% python3 -q
>>> import numpy as np
>>> np.set_printoptions(precision=3, suppress=True, linewidth=200, sign=" ")
>>> mat = np.load("test1.npy")
>>> mat
array([[ 4,  2,  8,  7,  9],
       [ 9,  4,  2,  8,  7],
       [ 7,  9,  4,  2,  8],
       [ 8,  7,  9,  4,  2],
       [ 2,  8,  7,  9,  4]])
>>> (mat @ mat)[0]
array([ 164,  209,  194,  169,  164])
>>> np.fft.fft(mat[0])
array([30.   +0.j   , -4.736+6.07j , -0.264+5.066j, -0.264-5.066j, -4.736-6.07j ])
>>> np.sort(np.abs(np.fft.fft(mat[0]))), np.sort(np.linalg.svd(mat, compute_uv=False))
(array([  5.072,   5.072,   7.699,   7.699,  30.   ]), array([  5.072,   5.072,   7.699,   7.699,  30.   ]))
>>> mat @ (-1.0) ** np.arange(5)
array([12.,  6.,  8.,  8., -4.])
>>> C2 = mat.T @ mat
>>> np.linalg.svd(mat, compute_uv=False) ** 2
array([ 900.   ,   59.271,   59.271,   25.729,   25.729])
>>> np.linalg.eigvalsh(C2)[::-1]
array([ 900.   ,   59.271,   59.271,   25.729,   25.729])
>>> B = np.array([[1, 2], [8, 2], [6, 1], [2, 8], [7, 5]])
>>> mat @ B
array([[ 145,  121],
       [ 118,  127],
       [ 163,   92],
       [ 140,   81],
       [ 154,  119]])
>>> np.vstack([mat, B.T]).shape
(7, 5)
>>> B.T @ mat.T
array([[ 145,  118,  163,  140,  154],
       [ 121,  127,   92,   81,  119]])
>>> np.einsum("ik,kj->ji", mat, B)
array([[ 145,  118,  163,  140,  154],
       [ 121,  127,   92,   81,  119]])
>>> np.einsum("ij,ij->i", mat, mat)
array([ 214,  214,  214,  214,  214])
>>> np.linalg.matrix_rank(mat @ B)
np.int64(2)
